$ python -q
>>> import numpy as np
>>> from numpy import linalg as LA
>>> np.set_printoptions(precision=2, suppress=True, linewidth=120)
>>> arr = np.array([[7.1, 32.94, -29.99],
...     [3.06, 12.58, -13.49],
...     [2.91, 11.89, -12.91],
...     [1.47, 5.81, -7.65],
...     [-0.33, -0.51, -0.74],
...     [-0.31, -0.5, -0.42],
...     [-0.24, -0.39, -0.22],
...     [-0.02, -0.03, -0.01],
...     [0.11, 0.16, 0.05],
...     [0.88, 1.07, 0.2],
...     [9.92, -2.49, 7.37],
...     [14.18, -9.94, 14.39]])
>>> t3 = np.stack([arr, 4 * arr, arr[::-1]])
>>> (t3 @ arr.T).shape
(3, 12, 12)
>>> B = np.c_[arr[:, :1] @ np.array([[-3]]), np.array([3, 3, 1, 2, 1, 0, 0, 2, 3, 1, 2, 2])]
>>> B
array([[-21.3 ,   3.  ],
       [ -9.18,   3.  ],
       [ -8.73,   1.  ],
       [ -4.41,   2.  ],
       [  0.99,   1.  ],
       [  0.93,   0.  ],
       [  0.72,   0.  ],
       [  0.06,   2.  ],
       [ -0.33,   3.  ],
       [ -2.64,   1.  ],
       [-29.76,   2.  ],
       [-42.54,   2.  ]])
>>> LA.norm(LA.qr(arr)[0].T @ B, axis=0) ** 2 / ((B ** 2).sum(axis=0) + 1e-12)
array([1.  , 0.62])
>>> np.round(LA.norm(B - arr @ LA.lstsq(arr, B)[0], axis=0), 2) + 0
array([0.  , 4.21])
>>> basis = arr[[7, 5]].astype(float)
>>> for _ in range(4):
...     labels = LA.norm(arr[:, None] - basis, axis=-1).argmin(axis=1)
...     basis = np.array([arr[labels == j].mean(axis=0) for j in range(2)])
... 
>>> labels
array([0, 0, 0, 1, 1, 1, 1, 1, 1, 1, 1, 1])
>>> np.abs(basis[1] - basis[0]).argmax()
np.int64(2)
>>> np.bincount(labels)
array([3, 9])
>>> basis[1] - basis[0]
array([ -1.51, -19.89,  20.24])
>>> B = arr / np.sqrt((arr ** 2).mean(axis=1, keepdims=True))
>>> B[6]
array([-0.82, -1.33, -0.75])
>>> LA.matrix_rank(B) == LA.matrix_rank(arr)
np.True_
>>> feats = np.load("test4.npy")
>>> feats
array([[  2,   0,  -1],
       [  1,  -2,   1],
       [ -1,   0,   1],
       [ -3,   2,   0],
       [ -4,   0,   0],
       [ -4,   2,   1],
       [ -3,   0,   0],
       [ -5,   0,  -1],
       [ -5,   0,  -1],
       [ -4,   0,  -3],
       [ -5,   2,  -4],
       [ -5,   0,  -6],
       [ -3,  -1,  -8],
       [ -5,  -2,  -7],
       [ -7,  -3,  -8],
       [ -7,  -2,  -6],
       [ -6,   0,  -8],
       [ -7,  -2,  -7],
       [ -9,  -2,  -5],
       [ -9,  -4,  -6],
       [ -7,  -2,  -8],
       [ -5,  -1, -10],
       [ -3,  -2,  -9],
       [ -2,   0,  -7],
       [ -3,  -1,  -8],
       [ -5,  -3, -10],
       [ -7,  -1,  -8],
       [ -5,   1,  -9],
       [ -5,   3, -11]])
>>> # rows 7 and 8 are equal
>>> B = np.c_[feats[:, :2] @ np.array([[0, 1], [2, 3]]), np.array([2, 0, 0, -1, 0, -1, -1, 0, 0, 0, -1, -1, 0, 1, 0, 2, -2, 0, -1, 2, 0, -1, 1, 0, 1, -1, -1, 1, 1])]
>>> B
array([[  0,   2,   2],
       [ -4,  -5,   0],
       [  0,  -1,   0],
       [  4,   3,  -1],
       [  0,  -4,   0],
       [  4,   2,  -1],
       [  0,  -3,  -1],
       [  0,  -5,   0],
       [  0,  -5,   0],
       [  0,  -4,   0],
       [  4,   1,  -1],
       [  0,  -5,  -1],
       [ -2,  -6,   0],
       [ -4, -11,   1],
       [ -6, -16,   0],
       [ -4, -13,   2],
       [  0,  -6,  -2],
       [ -4, -13,   0],
       [ -4, -15,  -1],
       [ -8, -21,   2],
       [ -4, -13,   0],
       [ -2,  -8,  -1],
       [ -4,  -9,   1],
       [  0,  -2,   0],
       [ -2,  -6,   1],
       [ -6, -14,  -1],
       [ -2, -10,  -1],
       [  2,  -2,   1],
       [  6,   4,   1]])
>>> LA.matrix_rank(B)
np.int64(3)
>>> LA.matrix_rank(np.c_[feats, B])
np.int64(4)
>>> np.round(LA.lstsq(feats, B[:, 0])[0], 2) + 0
array([0., 2., 0.])
>>> LA.norm(LA.qr(feats)[0].T @ B, axis=0) ** 2 / ((B ** 2).sum(axis=0) + 1e-12)
array([1.  , 1.  , 0.12])
>>> E = np.array([[4, 3, 5, 5],
...     [1, 0, 2, 2],
...     [0, -1, 1, 1],
...     [4, 3, 5, 5],
...     [2, 1, 3, 3]])
>>> # row 3 repeats row 0
>>> LA.matrix_rank(E, rtol=0.1)
np.int64(2)
>>> np.argsort(-LA.norm(E, axis=0).round(6), kind="stable")[:3]
array([2, 3, 0])
>>> round(float(LA.norm(E, 2) / LA.norm(E)), 2)
0.99
>>> LA.cond(E) > 100
np.True_
>>> [round(float(x), 2) for x in LA.svd(E, compute_uv=False)[:3]]
[13.46, 1.97, 0.0]
>>> rk = LA.matrix_rank(E)
>>> rk
np.int64(2)
>>> N = LA.svd(E)[2][rk:].T
>>> [int(LA.matrix_rank(np.delete(E, i, axis=0))) for i in range(5)]
[2, 2, 2, 2, 2]
>>> N @ N.T
array([[ 0.73, -0.36, -0.18, -0.18],
       [-0.36,  0.18,  0.09,  0.09],
       [-0.18,  0.09,  0.55, -0.45],
       [-0.18,  0.09, -0.45,  0.55]])
>>> [int(LA.matrix_rank(E[:, :j + 1])) for j in range(4)]
[1, 2, 2, 2]
>>> [int(LA.matrix_rank(E[:i])) for i in range(1, len(E) + 1)]
[1, 2, 2, 2, 2]
>>> LA.matrix_rank(E.T @ E), LA.matrix_rank(E @ E.T)
(np.int64(2), np.int64(2))
>>> np.allclose(E @ N, 0)
True
>>> f = np.array([0, 3, -2])
>>> np.polyval(f, E[1])
array([ 1, -2,  4,  4])
>>> np.correlate(E[1], E[0], "full")
array([ 5,  5, 13, 24, 16, 14,  8])
>>> A = np.loadtxt("w.csv", delimiter=",")
>>> A
array([[ 5.02,  9.07,  8.99,  8.02,  4.02],
       [ 5.02,  9.  ,  9.01,  8.01,  4.  ],
       [ 4.98,  8.98,  9.  ,  7.97,  3.97],
       [ 5.01,  9.02,  9.  ,  8.03,  4.01],
       [ 4.99,  9.02,  8.98,  7.97,  3.97],
       [ 4.99,  9.02,  9.  ,  8.02,  4.05],
       [ 4.98,  9.03,  9.01,  8.  ,  3.99],
       [ 4.96,  8.98,  8.99,  8.  ,  3.94],
       [ 4.97,  9.  ,  8.98,  7.99,  3.99],
       [ 4.97,  9.  ,  8.97,  7.98,  4.01],
       [ 6.03,  4.02,  2.01,  2.02,  6.98],
       [ 6.06,  3.99,  1.99,  1.99,  7.03],
       [ 5.99,  4.  ,  1.98,  1.93,  6.99],
       [ 5.99,  3.99,  2.05,  2.  ,  7.02],
       [ 5.98,  4.03,  2.02,  2.01,  7.01],
       [ 5.98,  3.99,  1.97,  2.  ,  6.98],
       [ 6.  ,  3.97,  1.99,  1.98,  7.04],
       [ 6.  ,  4.  ,  2.01,  2.01,  7.  ],
       [ 5.99,  4.  ,  1.99,  1.98,  7.  ],
       [ 6.  ,  3.98,  1.98,  2.  ,  6.97],
       [ 7.99,  3.  ,  4.03,  1.01,  0.02],
       [ 8.  ,  3.01,  3.97,  0.97,  0.01],
       [ 7.99,  3.01,  4.01,  1.02,  0.01],
       [ 7.98,  3.02,  4.03,  0.98,  0.01],
       [ 7.99,  3.02,  4.  ,  0.99,  0.03],
       [ 7.99,  3.  ,  3.99,  1.  , -0.03],
       [ 8.02,  2.98,  3.99,  1.02,  0.01],
       [ 8.02,  3.  ,  4.01,  1.01, -0.01],
       [ 8.  ,  3.03,  4.  ,  1.01,  0.  ],
       [ 8.  ,  3.02,  4.04,  0.99,  0.02]])
>>> rng = np.random.default_rng(1646)
>>> B = A + rng.integers(-2, 3, (30, 3)) @ rng.integers(-2, 3, (3, 5))
>>> B
array([[ 6.02,  9.07,  9.99,  6.02,  5.02],
       [ 8.02,  6.  , 11.01,  6.01,  4.  ],
       [ 7.98,  2.98, 10.  ,  9.97,  0.97],
       [ 2.01,  9.02,  5.  ,  6.03,  4.01],
       [ 4.99,  6.02,  7.98, 11.97,  0.97],
       [ 5.99, 11.02, 11.  ,  6.02,  6.05],
       [ 5.98,  6.03,  9.01, 10.  ,  1.99],
       [ 7.96,  8.98, 12.99, 10.  ,  3.94],
       [ 5.97,  6.  ,  8.98,  9.99,  1.99],
       [ 1.97, 11.  ,  5.97,  5.98,  5.01],
       [ 2.03, 10.02,  0.01,  2.02,  8.98],
       [12.06,  3.99,  8.99, -2.01, 10.03],
       [ 5.99,  8.  ,  3.98,  1.93,  8.99],
       [ 2.99,  7.99,  0.05,  0.  ,  9.02],
       [ 5.98, -4.97, -1.98,  6.01,  1.01],
       [ 7.98, -6.01, -0.03,  6.  ,  0.98],
       [ 4.  ,  7.97,  0.99, -2.02, 10.04],
       [ 9.  , -4.  ,  2.01,  4.01,  3.  ],
       [-0.01,  0.  , -7.01,  5.98,  2.  ],
       [ 4.  ,  1.98, -1.02,  6.  ,  3.97],
       [ 3.99,  4.  ,  0.03,  5.01, -1.98],
       [12.  ,  6.01,  9.97, -3.03,  4.01],
       [ 9.99,  2.01,  6.01,  1.02,  0.01],
       [10.98, -4.98,  4.03,  2.98, -3.99],
       [ 8.99,  7.02,  7.  , -1.01,  3.03],
       [ 8.99, -2.  ,  2.99,  3.  , -3.03],
       [11.02, -0.02,  5.99, -0.98,  0.01],
       [ 9.02,  7.  ,  7.01, -0.99,  2.99],
       [14.  ,  1.03, 10.  , -2.99,  2.  ],
       [ 7.  ,  6.02,  4.04, -1.01,  2.02]])
>>> LA.matrix_rank(B - A, tol=1e-8)
np.int64(3)
>>> B - A
array([[  1.,   0.,   1.,  -2.,   1.],
       [  3.,  -3.,   2.,  -2.,   0.],
       [  3.,  -6.,   1.,   2.,  -3.],
       [ -3.,   0.,  -4.,  -2.,   0.],
       [  0.,  -3.,  -1.,   4.,  -3.],
       [  1.,   2.,   2.,  -2.,   2.],
       [  1.,  -3.,   0.,   2.,  -2.],
       [  3.,   0.,   4.,   2.,   0.],
       [  1.,  -3.,   0.,   2.,  -2.],
       [ -3.,   2.,  -3.,  -2.,   1.],
       [ -4.,   6.,  -2.,   0.,   2.],
       [  6.,   0.,   7.,  -4.,   3.],
       [  0.,   4.,   2.,   0.,   2.],
       [ -3.,   4.,  -2.,  -2.,   2.],
       [  0.,  -9.,  -4.,   4.,  -6.],
       [  2., -10.,  -2.,   4.,  -6.],
       [ -2.,   4.,  -1.,  -4.,   3.],
       [  3.,  -8.,   0.,   2.,  -4.],
       [ -6.,  -4.,  -9.,   4.,  -5.],
       [ -2.,  -2.,  -3.,   4.,  -3.],
       [ -4.,   1.,  -4.,   4.,  -2.],
       [  4.,   3.,   6.,  -4.,   4.],
       [  2.,  -1.,   2.,   0.,   0.],
       [  3.,  -8.,   0.,   2.,  -4.],
       [  1.,   4.,   3.,  -2.,   3.],
       [  1.,  -5.,  -1.,   2.,  -3.],
       [  3.,  -3.,   2.,  -2.,   0.],
       [  1.,   4.,   3.,  -2.,   3.],
       [  6.,  -2.,   6.,  -4.,   2.],
       [ -1.,   3.,   0.,  -2.,   2.]])
>>> np.abs(B - A).sum(axis=1)
array([ 5., 10., 15.,  9., 11.,  9.,  8.,  9.,  8., 11., 14., 20.,  8., 13., 23., 24., 14., 17., 28., 14., 15., 21.,
        5., 17., 13., 12., 10., 13., 20.,  8.])
